$ python -q
>>> import numpy as np
>>> np.set_printoptions(precision=3, suppress=True, linewidth=200)
>>> A = np.array([[4, 9, 6],
...     [-8, -3, -6],
...     [3, 8, 5],
...     [4, 9, 6],
...     [-11, -6, -9],
...     [-4, 1, -2]])
>>> th = np.radians(135)
>>> R = np.eye(3)
>>> R[2, 2] = R[1, 1] = np.cos(th)
>>> R[2, 1], R[1, 2] = -np.sin(th), np.sin(th)
>>> print(R)
[[ 1.     0.     0.   ]
 [ 0.    -0.707  0.707]
 [ 0.    -0.707 -0.707]]
>>> A2 = A @ R.T
>>> print(A2)
[[  4.     -2.121 -10.607]
 [ -8.     -2.121   6.364]
 [  3.     -2.121  -9.192]
 [  4.     -2.121 -10.607]
 [-11.     -2.121  10.607]
 [ -4.     -2.121   0.707]]
>>> print(np.allclose(np.linalg.norm(A, axis=1), np.linalg.norm(A2, axis=1)))
True
>>> print(round(np.linalg.det(R), 3), round(np.trace(R), 3))
1.0 -0.414
>>> Uu, sig, vt = np.linalg.svd(A2, full_matrices=False)
>>> print(np.abs(vt[0]))
[0.563 0.013 0.826]
>>> print((sig > 1e-8).sum())
2
>>> print(np.round(vt @ vt.T, 3) + 0)
[[1. 0. 0.]
 [0. 1. 0.]
 [0. 0. 1.]]
>>> print(np.round(Uu.T @ Uu, 3) + 0)
[[1. 0. 0.]
 [0. 1. 0.]
 [0. 0. 1.]]
>>> print(np.round(Uu.T @ A2 @ vt.T, 3) + 0)
[[25.618  0.     0.   ]
 [ 0.     8.703  0.   ]
 [ 0.     0.     0.   ]]
>>> print(np.cumsum(sig ** 2) / np.sum(sig ** 2))
[0.897 1.    1.   ]
>>> print(np.round(np.sqrt((sig ** 2).sum()), 3), round(np.linalg.norm(A2), 3))
27.055 27.055
>>> Uu, sig, vt = np.linalg.svd(A)
>>> V = vt[:(sig > 1e-8).sum()]
>>> rng = np.random.default_rng(64797)
>>> vec = A[2] + 5 * A[0] + rng.integers(2) * np.eye(3)[0]
>>> print(vec)
[23. 53. 35.]
>>> print(np.allclose(V.T @ V @ vec, vec))
True
>>> print(np.round(np.linalg.norm(vec - V.T @ V @ vec), 3))
0.0
>>> print(np.linalg.matrix_rank(np.vstack([A, vec])))
2
